$ ipython --no-banner

In [1]: import numpy as np

In [2]: np.set_printoptions(suppress=True, linewidth=120)

In [3]: def rnd(a):
   ...:     return np.round(a, 3) + 0
   ...: 

In [4]: K = np.tanh(np.array([[0.4],
   ...:     [-2.2],
   ...:     [0.0],
   ...:     [-0.3],
   ...:     [-1.1],
   ...:     [0.0],
   ...:     [1.0],
   ...:     [1.2],
   ...:     [-1.1],
   ...:     [0.3],
   ...:     [0.5],
   ...:     [1.4],
   ...:     [1.2],
   ...:     [1.2],
   ...:     [-0.3],
   ...:     [0.1],
   ...:     [-1.0],
   ...:     [-1.4],
   ...:     [0.8],
   ...:     [-1.0],
   ...:     [-1.9],
   ...:     [-0.7],
   ...:     [-2.1],
   ...:     [-0.1],
   ...:     [-0.5],
   ...:     [0.6]]) @ np.array([[-1.9, 0.0, 0.0, 0.1]]))

In [5]: print(rnd(K))
[[-0.641  0.     0.     0.04 ]
 [ 1.     0.     0.    -0.217]
 [ 0.     0.     0.     0.   ]
 [ 0.515  0.     0.    -0.03 ]
 [ 0.97   0.     0.    -0.11 ]
 [ 0.     0.     0.     0.   ]
 [-0.956  0.     0.     0.1  ]
 [-0.979  0.     0.     0.119]
 [ 0.97   0.     0.    -0.11 ]
 [-0.515  0.     0.     0.03 ]
 [-0.74   0.     0.     0.05 ]
 [-0.99   0.     0.     0.139]
 [-0.979  0.     0.     0.119]
 [-0.979  0.     0.     0.119]
 [ 0.515  0.     0.    -0.03 ]
 [-0.188  0.     0.     0.01 ]
 [ 0.956  0.     0.    -0.1  ]
 [ 0.99   0.     0.    -0.139]
 [-0.909  0.     0.     0.08 ]
 [ 0.956  0.     0.    -0.1  ]
 [ 0.999  0.     0.    -0.188]
 [ 0.869  0.     0.    -0.07 ]
 [ 0.999  0.     0.    -0.207]
 [ 0.188  0.     0.    -0.01 ]
 [ 0.74   0.     0.    -0.05 ]
 [-0.814  0.     0.     0.06 ]]

In [6]: np.allclose(K[:-1].T @ np.linalg.lstsq(K[:-1].T, K[-1])[0], K[-1])
Out[6]: True

In [7]: left, sv, Vt = np.linalg.svd(K)

In [8]: np.argmax(sv[:-1] / (sv[1:] + 1e-6)) + 1
Out[8]: np.int64(2)

In [9]: rnd(sv)
Out[9]: array([4.162, 0.184, 0.   , 0.   ])

In [10]: B = left[:, :2] @ np.diag(sv[:2]) @ Vt[:2]

In [11]: np.linalg.matrix_rank(K, rtol=0.05)
Out[11]: np.int64(1)

In [12]: rnd(np.linalg.norm(K - B, 2)), sv[2]
Out[12]: (np.float64(0.0), np.float64(0.0))

In [13]: np.linalg.matrix_rank(B)
Out[13]: np.int64(2)

In [14]: rk = np.linalg.matrix_rank(K)

In [15]: rk
Out[15]: np.int64(2)

In [16]: null = np.linalg.svd(K)[2][rk:].T

In [17]: [int(np.linalg.matrix_rank(K[:, :j + 1])) for j in range(4)]
Out[17]: [1, 1, 1, 2]

In [18]: print(null.shape)
(4, 2)

In [19]: np.linalg.matrix_rank(K.T @ K), np.linalg.matrix_rank(K @ K.T)
Out[19]: (np.int64(2), np.int64(2))

In [20]: np.linalg.matrix_rank(K, rtol=0.1)
Out[20]: np.int64(1)

In [21]: f = np.array([3, 0, 3])

In [22]: rnd(np.correlate(K[7], K[13], "full"))
Out[22]: array([-0.117,  0.   ,  0.   ,  0.973,  0.   ,  0.   , -0.117])

In [23]: mat = np.loadtxt("sample6.csv", delimiter=",")

In [24]: rnd(mat)
Out[24]: 
array([[-0.265, -0.383,  0.096,  0.503, -0.172],
       [ 0.   , -0.523,  0.345, -0.521,  0.553],
       [-0.619, -0.371, -0.577, -0.267, -0.176],
       [-0.265,  0.045,  0.633, -0.332, -0.64 ],
       [ 0.442,  0.068, -0.371, -0.506, -0.35 ],
       [-0.53 ,  0.66 ,  0.   , -0.196,  0.319]])

In [25]: def softmax(z):
    ...:     e = np.exp(z - z.max(axis=-1, keepdims=True))
    ...:     return e / e.sum(axis=-1, keepdims=True)
    ...: 

In [26]: rnd(softmax(mat[1]))
Out[26]: array([0.187, 0.111, 0.265, 0.111, 0.326])

In [27]: rnd(softmax(mat[1] + 5))
Out[27]: array([0.187, 0.111, 0.265, 0.111, 0.326])

In [28]: scores = mat @ mat.T / np.sqrt(5)

In [29]: rnd(softmax(scores)[1] @ mat)
Out[29]: array([-0.192, -0.124,  0.049, -0.25 , -0.025])

In [30]: print(softmax(scores).round(6).argmax(axis=1))
[0 1 2 3 4 5]

In [31]: theta = np.radians(120)

In [32]: R = np.eye(5)

In [33]: R[3, 3] = R[0, 0] = np.cos(theta)

In [34]: R[3, 0], R[0, 3] = -np.sin(theta), np.sin(theta)

In [35]: rnd(R)
Out[35]: 
array([[-0.5  ,  0.   ,  0.   ,  0.866,  0.   ],
       [ 0.   ,  1.   ,  0.   ,  0.   ,  0.   ],
       [ 0.   ,  0.   ,  1.   ,  0.   ,  0.   ],
       [-0.866,  0.   ,  0.   , -0.5  ,  0.   ],
       [ 0.   ,  0.   ,  0.   ,  0.   ,  1.   ]])

In [36]: B = mat @ R.T

In [37]: rnd(np.abs(B - mat).max(axis=0))
Out[37]: array([1.101, 0.   , 0.   , 0.936, 0.   ])

In [38]: rnd(np.linalg.svd(mat, compute_uv=False))
Out[38]: array([1., 1., 1., 1., 1.])

In [39]: print(rnd(mat[:, 3] @ mat[:, 0]))
0.0

In [40]: rnd(np.linalg.norm(mat, axis=0))
Out[40]: array([1., 1., 1., 1., 1.])

In [41]: rnd(np.linalg.pinv(mat))
Out[41]: 
array([[-0.265,  0.   , -0.619, -0.265,  0.442, -0.53 ],
       [-0.383, -0.523, -0.371,  0.045,  0.068,  0.66 ],
       [ 0.096,  0.345, -0.577,  0.633, -0.371,  0.   ],
       [ 0.503, -0.521, -0.267, -0.332, -0.506, -0.196],
       [-0.172,  0.553, -0.176, -0.64 , -0.35 ,  0.319]])

In [42]: hat = mat @ np.linalg.solve(mat.T @ mat, mat.T)

In [43]: rnd(np.linalg.eigvalsh(hat))
Out[43]: array([0., 1., 1., 1., 1., 1.])

In [44]: print(np.linalg.matrix_rank(np.eye(6) - hat))
1

In [45]: E = np.array([[9, -3, 0, 0, 0, 0],
    ...:     [8, 2, 0, 0, 0, 0],
    ...:     [-9, 4, 0, 0, 0, 0],
    ...:     [0, 0, 9, -3, 0, 0],
    ...:     [0, 0, 8, 2, 0, 0],
    ...:     [0, 0, -9, 4, 0, 0],
    ...:     [0, 0, 0, 0, 9, -3],
    ...:     [0, 0, 0, 0, 8, 2],
    ...:     [0, 0, 0, 0, -9, 4]])

In [46]: E
Out[46]: 
array([[ 9, -3,  0,  0,  0,  0],
       [ 8,  2,  0,  0,  0,  0],
       [-9,  4,  0,  0,  0,  0],
       [ 0,  0,  9, -3,  0,  0],
       [ 0,  0,  8,  2,  0,  0],
       [ 0,  0, -9,  4,  0,  0],
       [ 0,  0,  0,  0,  9, -3],
       [ 0,  0,  0,  0,  8,  2],
       [ 0,  0,  0,  0, -9,  4]])

In [47]: hat = E @ np.linalg.solve(E.T @ E, E.T)

In [48]: hat @ E[:, 0]
Out[48]: array([ 9.,  8., -9.,  0.,  0.,  0.,  0.,  0.,  0.])

In [49]: np.allclose(hat @ hat, hat)
Out[49]: True

In [50]: vec = np.array([2, 2, 0, 1, 2, 0])

In [51]: np.sign((E @ vec).round(6))
Out[51]: array([ 1,  1, -1, -1,  1,  1,  1,  1, -1])

In [52]: print((E @ vec).argmax())
1

In [53]: E @ vec
Out[53]: array([ 12,  20, -10,  -3,   2,   4,  18,  16, -18])

In [54]: E * vec
Out[54]: 
array([[ 18,  -6,   0,   0,   0,   0],
       [ 16,   4,   0,   0,   0,   0],
       [-18,   8,   0,   0,   0,   0],
       [  0,   0,   0,  -3,   0,   0],
       [  0,   0,   0,   2,   0,   0],
       [  0,   0,   0,   4,   0,   0],
       [  0,   0,   0,   0,  18,   0],
       [  0,   0,   0,   0,  16,   0],
       [  0,   0,   0,   0, -18,   0]])

In [55]: print(np.einsum("ij,j->i", E, vec))
[ 12  20 -10  -3   2   4  18  16 -18]

In [56]: vec = np.array([-4, -5, -2, -2, 5, -4])

In [57]: rhs = E @ vec

In [58]: print(rnd(np.linalg.solve(E.T @ E, E.T @ rhs)))
[-4. -5. -2. -2.  5. -4.]

In [59]: rng = np.random.default_rng(908244)

In [60]: rhs = rhs + 0.3 * rng.normal(size=9)

In [61]: print(rnd(rhs))
[-21.022 -41.425  15.654 -12.334 -20.166  10.324  57.261  32.451 -61.047]

In [62]: coef, *_ = np.linalg.lstsq(E, rhs)

In [63]: rnd(E.T @ (rhs - E @ coef))
Out[63]: array([0., 0., 0., 0., 0., 0.])

In [64]: rnd(np.linalg.norm(rhs - E @ coef))
Out[64]: np.float64(0.334)

In [65]: print([round(float(np.linalg.norm(np.linalg.solve(E.T @ E + lam * np.eye(6), E.T @ rhs))), 2) for lam in (0, 1, 10, 100)])
[9.42, 9.16, 7.68, 4.75]

In [66]: basis = np.array([[8, 3, 3, 7], [6, 0, 1, 7]])

In [67]: J = rng.normal(size=(22, 2)) @ basis + np.array([0, -2, 0, 1])

In [68]: rnd(J)
Out[68]: 
array([[-11.726,  -6.908,  -4.681,  -8.864],
       [-16.636,  -8.235,  -6.236, -13.559],
       [ -7.326,  -6.231,  -3.572,  -4.256],
       [  8.28 ,   3.545,   4.46 ,   6.348],
       [  2.85 ,  -2.099,   0.42 ,   4.402],
       [  5.923,  -1.294,   1.379,   7.361],
       [ -0.969,  -3.054,  -0.747,   0.689],
       [  7.047,  -0.715,   1.889,   8.222],
       [-18.203,  -7.383,  -6.025, -16.05 ],
       [ 11.536,   2.389,   4.361,  11.045],
       [ 11.529,  -4.617,   0.467,  16.487],
       [  9.188,  -1.189,   1.982,  11.089],
       [ -1.81 ,  -2.287,  -0.461,  -0.888],
       [-15.717,  -5.15 ,  -4.37 , -14.886],
       [ -3.528,  -1.712,  -0.428,  -3.34 ],
       [ -3.096,  -2.818,  -0.971,  -1.976],
       [ -0.337,  -2.109,  -0.117,   0.692],
       [ 26.617,   2.199,   6.769,  28.787],
       [ -9.733,  -7.196,  -4.509,  -6.314],
       [  8.631,   2.128,   3.732,   7.859],
       [  5.592,   0.88 ,   2.532,   5.283],
       [  6.844,   0.065,   2.288,   7.379]])

In [69]: # null space of dimension 1

In [70]: Xc = J - J.mean(axis=0)

In [71]: left, sv, Vt = np.linalg.svd(Xc, full_matrices=False)

In [72]: rnd(Xc.mean(axis=0))
Out[72]: array([0., 0., 0., 0.])

In [73]: np.linalg.matrix_rank(Xc)
Out[73]: np.int64(2)

In [74]: left, sv, Vt = np.linalg.svd(J)

In [75]: V = Vt[:(sv > 1e-8).sum()]

In [76]: vec = J[14] + -2 * J[4] + rng.integers(2) * np.eye(4)[3]

In [77]: rnd(vec)
Out[77]: array([ -9.229,   2.486,  -1.268, -12.145])

In [78]: print(np.linalg.matrix_rank(np.vstack([J, vec])))
3

In [79]: rnd(np.diag(V.T @ V))
Out[79]: array([0.49 , 0.918, 0.918, 0.673])

In [80]: print(rnd(V.T @ V))
[[ 0.49   0.204  0.204  0.408]
 [ 0.204  0.918 -0.082 -0.163]
 [ 0.204 -0.082  0.918 -0.163]
 [ 0.408 -0.163 -0.163  0.673]]

In [81]: rnd(np.linalg.norm(vec - V.T @ V @ vec))
Out[81]: np.float64(0.0)

In [82]: Xc = J - J.mean(axis=0)

In [83]: V = np.linalg.svd(Xc)[2][:3]

In [84]: B = Xc - Xc @ V.T @ V

In [85]: rnd(np.cov(Xc @ V.T, rowvar=False))
Out[85]: 
array([[252.38 ,   0.   ,   0.   ],
       [  0.   ,   7.023,   0.   ],
       [  0.   ,   0.   ,   0.   ]])

In [86]: rnd(np.diag(V.T @ V))
Out[86]: array([0.999, 0.685, 0.335, 0.981])

In [87]: rnd((Xc @ V.T).std(axis=0))
Out[87]: array([15.521,  2.589,  0.   ])

In [88]: left, sv, Vt = np.linalg.svd(J)

In [89]: rnd(sv)
Out[89]: array([73.113, 17.847,  3.126,  0.   ])

In [90]: B = left[:, :3] @ np.diag(sv[:3]) @ Vt[:3]

In [91]: rnd(np.abs(J - B).max())
Out[91]: np.float64(0.0)

In [92]: rnd(np.linalg.norm(J - B) / np.linalg.norm(J))
Out[92]: np.float64(0.0)

In [93]: print(rnd(B))
[[-11.726  -6.908  -4.681  -8.864]
 [-16.636  -8.235  -6.236 -13.559]
 [ -7.326  -6.231  -3.572  -4.256]
 [  8.28    3.545   4.46    6.348]
 [  2.85   -2.099   0.42    4.402]
 [  5.923  -1.294   1.379   7.361]
 [ -0.969  -3.054  -0.747   0.689]
 [  7.047  -0.715   1.889   8.222]
 [-18.203  -7.383  -6.025 -16.05 ]
 [ 11.536   2.389   4.361  11.045]
 [ 11.529  -4.617   0.467  16.487]
 [  9.188  -1.189   1.982  11.089]
 [ -1.81   -2.287  -0.461  -0.888]
 [-15.717  -5.15   -4.37  -14.886]
 [ -3.528  -1.712  -0.428  -3.34 ]
 [ -3.096  -2.818  -0.971  -1.976]
 [ -0.337  -2.109  -0.117   0.692]
 [ 26.617   2.199   6.769  28.787]
 [ -9.733  -7.196  -4.509  -6.314]
 [  8.631   2.128   3.732   7.859]
 [  5.592   0.88    2.532   5.283]
 [  6.844   0.065   2.288   7.379]]

In [94]: np.linalg.matrix_rank(B)
Out[94]: np.int64(3)

In [95]: F = np.array([[-1, 2, -3, -1, 3, -3],
    ...:     [-3, 2, 0, 1, -1, 2],
    ...:     [2, 1, 1, 2, -2, 1],
    ...:     [-3, -1, 3, 1, 0, -3],
    ...:     [-2, -2, 2, -2, -1, -3]])

In [96]: F
Out[96]: 
array([[-1,  2, -3, -1,  3, -3],
       [-3,  2,  0,  1, -1,  2],
       [ 2,  1,  1,  2, -2,  1],
       [-3, -1,  3,  1,  0, -3],
       [-2, -2,  2, -2, -1, -3]])

In [97]: np.count_nonzero(F)
Out[97]: np.int64(28)

In [98]: np.unravel_index(np.abs(F).argmax(), F.shape)
Out[98]: (np.int64(0), np.int64(2))

In [99]: F.shape
Out[99]: (5, 6)
